$ python -q
>>> import numpy as np
>>> np.set_printoptions(suppress=True, linewidth=140)
>>> rnd = lambda a: np.round(a, 1) + 0
>>> mat = np.loadtxt("layer5.csv", delimiter=",")
>>> mat
array([[0., 0., 2., 1., 0.],
       [0., 0., 6., 3., 0.],
       [0., 0., 8., 2., 2.],
       [0., 0., 8., 3., 1.],
       [0., 0., 6., 0., 3.]])
>>> # column 1 repeats column 0
>>> rng = np.random.default_rng(433092)
>>> A2 = mat + rng.integers(-2, 3, (5, 2)) @ rng.integers(-2, 3, (2, 5))
>>> A2
array([[-1.,  0.,  2., -1.,  0.],
       [-5.,  0.,  3.,  5., -6.],
       [ 2.,  0., 10., -2.,  6.],
       [-3.,  0.,  6.,  5., -3.],
       [-2.,  0.,  6., -4.,  3.]])
>>> np.abs(A2 - mat).sum(axis=1)
array([ 3., 16., 12., 11.,  6.])
>>> Uu, sigma, VT = np.linalg.svd(mat)
>>> vecs = VT[:(sigma > 1e-8).sum()]
>>> vec = mat[1] + -1 * mat[0] + rng.integers(2) * np.eye(5)[3]
>>> vec
array([0., 0., 4., 3., 0.])
>>> rnd(np.diag(vecs.T @ vecs))
array([0. , 0. , 0.9, 0.6, 0.6])
>>> rnd(np.linalg.norm(vec - vecs.T @ vecs @ vec))
np.float64(0.7)
>>> np.allclose(vecs.T @ vecs @ vec, vec)
False
>>> X = np.load("m.npy")
>>> X
array([[0, 0, 0, 0, 1, 0],
       [0, 0, 0, 0, 1, 0],
       [0, 0, 0, 1, 0, 1],
       [0, 0, 1, 0, 0, 1],
       [1, 1, 0, 0, 0, 0],
       [0, 0, 1, 1, 0, 0]])
>>> # rank 5
>>> evals, vecs = np.linalg.eigh(X)
>>> vec = np.array([0, -1, -1, 0, 1, 2])
>>> rnd(vec @ X @ vec / (vec @ vec)), rnd(evals[0]), rnd(evals[-1])
(np.float64(-0.9), np.float64(-1.4), np.float64(2.0))
>>> r = np.linalg.matrix_rank(X)
>>> r
np.int64(5)
>>> N = np.linalg.svd(X)[2][r:].T
>>> np.linalg.matrix_rank(X.T @ X), np.linalg.matrix_rank(X @ X.T)
(np.int64(5), np.int64(5))
>>> N[:, 0] / N[np.abs(N[:, 0]).round(6).argmax(), 0]
array([ 1., -1., -0., -0., -0., -0.])
>>> N.shape
(6, 1)
>>> np.flatnonzero(np.linalg.matrix_power((X != 0) + (X.T != 0) + np.eye(6), 6)[0])
array([0, 1, 4])
>>> (X != 0).astype(int)
array([[0, 0, 0, 0, 1, 0],
       [0, 0, 0, 0, 1, 0],
       [0, 0, 0, 1, 0, 1],
       [0, 0, 1, 0, 0, 1],
       [1, 1, 0, 0, 0, 0],
       [0, 0, 1, 1, 0, 0]])
>>> (np.linalg.matrix_power((X != 0) + (X.T != 0) + np.eye(6), 6) > 0).astype(int)
array([[1, 1, 0, 0, 1, 0],
       [1, 1, 0, 0, 1, 0],
       [0, 0, 1, 1, 0, 1],
       [0, 0, 1, 1, 0, 1],
       [1, 1, 0, 0, 1, 0],
       [0, 0, 1, 1, 0, 1]])
>>> X @ X
array([[1, 1, 0, 0, 0, 0],
       [1, 1, 0, 0, 0, 0],
       [0, 0, 2, 1, 0, 1],
       [0, 0, 1, 2, 0, 1],
       [0, 0, 0, 0, 2, 0],
       [0, 0, 1, 1, 0, 2]])
>>> np.linalg.matrix_power(X, 2)
array([[1, 1, 0, 0, 0, 0],
       [1, 1, 0, 0, 0, 0],
       [0, 0, 2, 1, 0, 1],
       [0, 0, 1, 2, 0, 1],
       [0, 0, 0, 0, 2, 0],
       [0, 0, 1, 1, 0, 2]])
>>> np.allclose(X, X.T)
True
>>> labels = rng.permutation(6)
>>> labels
array([5, 4, 1, 0, 3, 2])
>>> A2 = X[labels][:, labels]
>>> rnd(np.sort(np.abs(np.linalg.eigvals(A2))))
array([0. , 1. , 1. , 1.4, 1.4, 2. ])
>>> M = np.loadtxt("a.csv", delimiter=",")
>>> M
array([[ 39.3,  59.9, -59.7, -39.7,  58.7, -20. ,  60.3,  16.9],
       [ 41.5,  60.3, -59.6, -39.4,  60.8, -21.2,  59.4,  21.8],
       [ 39.9,  60.2, -59.1, -39.6,  58.4, -17.7,  59. ,  19.3],
       [ 39.2,  59.2, -59.3, -40.7,  59.7, -21.1,  59.5,  19.4],
       [ 40.6,  60. , -59.2, -41. ,  60.4, -19.4,  61.1,  21.2],
       [ 40.1,  61.3, -58.5, -39.2,  61. , -20. ,  59.4,  19.9],
       [ 39.4,  60. , -58.6, -39. ,  61.7, -17.7,  59.9,  19.8],
       [ 40.6,  59.6, -59.7, -38.8,  59.8, -20.2,  61.8,  17.6],
       [ 41.2,  60.1, -59.9, -39.7,  61.8, -20.6,  58. ,  21. ],
       [ 38.7,  60.4, -60.8, -40. ,  58.2, -20.1,  57.9,  20.2],
       [ 39.5,  60.8, -61.1, -39.9,  58.6, -20.2,  59.2,  19.5],
       [ 38.6,  60.6, -59.4, -38.8,  58.8, -20.5,  60.7,  19. ],
       [ 40.4,  58.6, -60.1, -39.8,  61.5, -20.8,  60.8,  20.9],
       [ 40.1,  59.9, -60.4, -40.8,  61.3, -20.3,  60. ,  21.1],
       [ 38.5,  61.8, -59.7, -40.1,  60.1, -18.9,  60.8,  21.7],
       [ 41.6,  60.5, -60. , -39.2,  60.5, -19.4,  59.9,  18.8],
       [ 41.2,  60.1, -60.1, -39. ,  62.7, -19.1,  61.1,  20.7],
       [ 42.4,  59.7, -60. , -41.2,  61.3, -21.2,  60.7,  19. ],
       [ 39.4,  60.7, -60.3, -39.9,  62.5, -19.9,  61. ,  21. ]])
>>> Ac = (M - M.mean(axis=0)) / M.std(axis=0)
>>> rnd(Ac.std(axis=0))
array([1., 1., 1., 1., 1., 1., 1., 1.])
>>> np.argwhere(np.abs(Ac) > 2)
array([[ 0,  7],
       [ 2,  5],
       [ 6,  5],
       [ 9,  6],
       [10,  2],
       [12,  1],
       [14,  1],
       [17,  0],
       [17,  3]])
>>> beta = np.linalg.lstsq(np.delete(Ac, 2, axis=1), Ac[:, 2])[0]
>>> np.abs(beta).argmax()
np.int64(4)
>>> rnd(beta)
array([ 0. ,  0. ,  0.1,  0.2,  0.3,  0. , -0.1])
>>> Z = M[[16, 17]].astype(float)
>>> for _ in range(7):
...     labels = np.linalg.norm(M[:, None] - Z, axis=-1).argmin(axis=1)
...     Z = np.array([M[labels == j].mean(axis=0) for j in range(2)])
... 
>>> labels
array([1, 0, 1, 1, 0, 0, 0, 1, 0, 1, 1, 1, 0, 0, 0, 1, 0, 0, 0])
>>> np.bincount(labels)
array([11,  8])
>>> rnd(Z)
array([[ 40.4,  60.2, -59.7, -39.9,  61.4, -19.9,  60.2,  20.7],
       [ 39.7,  60.2, -59.9, -39.6,  59.1, -19.9,  59.8,  18.8]])
>>> vec = np.array([2, 0, 1, 0, 1, -2, 2, 1])
>>> y = M @ vec
>>> rnd(np.linalg.solve(M.T @ M, M.T @ y))
array([ 2.,  0.,  1.,  0.,  1., -2.,  2.,  1.])
>>> rnd(np.linalg.lstsq(M, y)[0])
array([ 2.,  0.,  1.,  0.,  1., -2.,  2.,  1.])
>>> y = y + 0.3 * rng.normal(size=19)
>>> rnd(y)
array([255.1, 267.4, 251.7, 259.2, 264.9, 261.4, 256.8, 262.7, 262.2, 251. , 255.4, 257.7, 267. , 262. , 258.6, 261.3, 265.7, 268.5, 264.2])
>>> beta, *_ = np.linalg.lstsq(M, y)
>>> rnd(np.linalg.norm(y - M @ beta))
np.float64(1.4)
>>> rnd(beta)
array([ 2. ,  0. ,  0.9,  0.1,  0.9, -2. ,  2.1,  1.1])
>>> F = np.array([[0, 2, 0, 0, 1],
...     [0, 1, 1, 2, 1],
...     [0, 2, 0, 0, 1],
...     [1, 2, 1, 2, 3],
...     [0, 0, 2, 2, 2],
...     [0, 0, 2, 2, 1],
...     [3, 3, 1, 1, 3],
...     [2, 2, 0, 1, 3],
...     [2, 1, 0, 0, 2]])
>>> # rows 0 and 2 are equal
>>> vec = np.array([2, 5, -4, -4, -1])
>>> y = F @ vec
>>> rnd(np.linalg.pinv(F) @ F)
array([[1., 0., 0., 0., 0.],
       [0., 1., 0., 0., 0.],
       [0., 0., 1., 0., 0.],
       [0., 0., 0., 1., 0.],
       [0., 0., 0., 0., 1.]])
>>> rnd(np.linalg.solve(F.T @ F, F.T @ y))
array([ 2.,  5., -4., -4., -1.])
>>> y
array([  9,  -8,   9,  -3, -18, -17,  10,   7,   7])
>>> y = y + 0.3 * rng.normal(size=9)
>>> rnd(y)
array([  9.2,  -8.5,   8.9,  -3.3, -17.8, -17.4,   9.6,   6.8,   7.1])
>>> beta, *_ = np.linalg.lstsq(F, y)
>>> beta.round()
array([ 2.,  5., -4., -4., -1.])
>>> [round(float(np.linalg.norm(np.linalg.solve(F.T @ F + lam * np.eye(5), F.T @ y))), 2) for lam in (0, 1, 10, 100)]
[7.88, 7.37, 4.91, 1.17]
>>> rnd(beta)
array([ 1.8,  4.9, -3.8, -4.5, -0.7])
>>> A2 = np.c_[F[:, :1] @ np.array([[-2]]), np.array([-6, 8, -7, -6, -5, 0, 1, -6, 0])]
>>> A2
array([[ 0, -6],
       [ 0,  8],
       [ 0, -7],
       [-2, -6],
       [ 0, -5],
       [ 0,  0],
       [-6,  1],
       [-4, -6],
       [-4,  0]])
>>> rnd(np.linalg.norm(A2 - F @ np.linalg.lstsq(F, A2)[0], axis=0))
array([0. , 5.9])
>>> np.linalg.matrix_rank(A2)
np.int64(2)
>>> rnd(np.linalg.norm(np.linalg.qr(F)[0].T @ A2, axis=0) ** 2 / ((A2 ** 2).sum(axis=0) + 1e-12))
array([1. , 0.9])
>>> np.linalg.matrix_rank(np.c_[F, A2])
np.int64(6)
>>> W0 = np.loadtxt("mat.csv", delimiter=",")
>>> W0
array([[ 14.,   6.,   3., -12.,  12.,   0.],
       [  6.,   9.,   2.,  -8.,   8.,   0.],
       [  3.,   2.,   6.,  -4.,   4.,   0.],
       [-12.,  -8.,  -4.,  21., -16.,   0.],
       [ 12.,   8.,   4., -16.,  21.,   0.],
       [  0.,   0.,   0.,   0.,   0.,   5.]])
>>> evals, vecs = np.linalg.eigh(W0)
>>> vec = np.array([3, 2, -5, 2, -1, 2])
>>> vec @ W0 @ vec
np.float64(251.0)
>>> rnd(vecs * np.maximum(evals, 0) @ vecs.T)
array([[ 14.,   6.,   3., -12.,  12.,   0.],
       [  6.,   9.,   2.,  -8.,   8.,   0.],
       [  3.,   2.,   6.,  -4.,   4.,   0.],
       [-12.,  -8.,  -4.,  21., -16.,   0.],
       [ 12.,   8.,   4., -16.,  21.,   0.],
       [  0.,   0.,   0.,   0.,   0.,   5.]])
>>> (np.sign(vecs[:, -1].round(6)) == np.sign(vecs[0, -1].round(6))).astype(int)
array([1, 1, 1, 0, 1, 0])
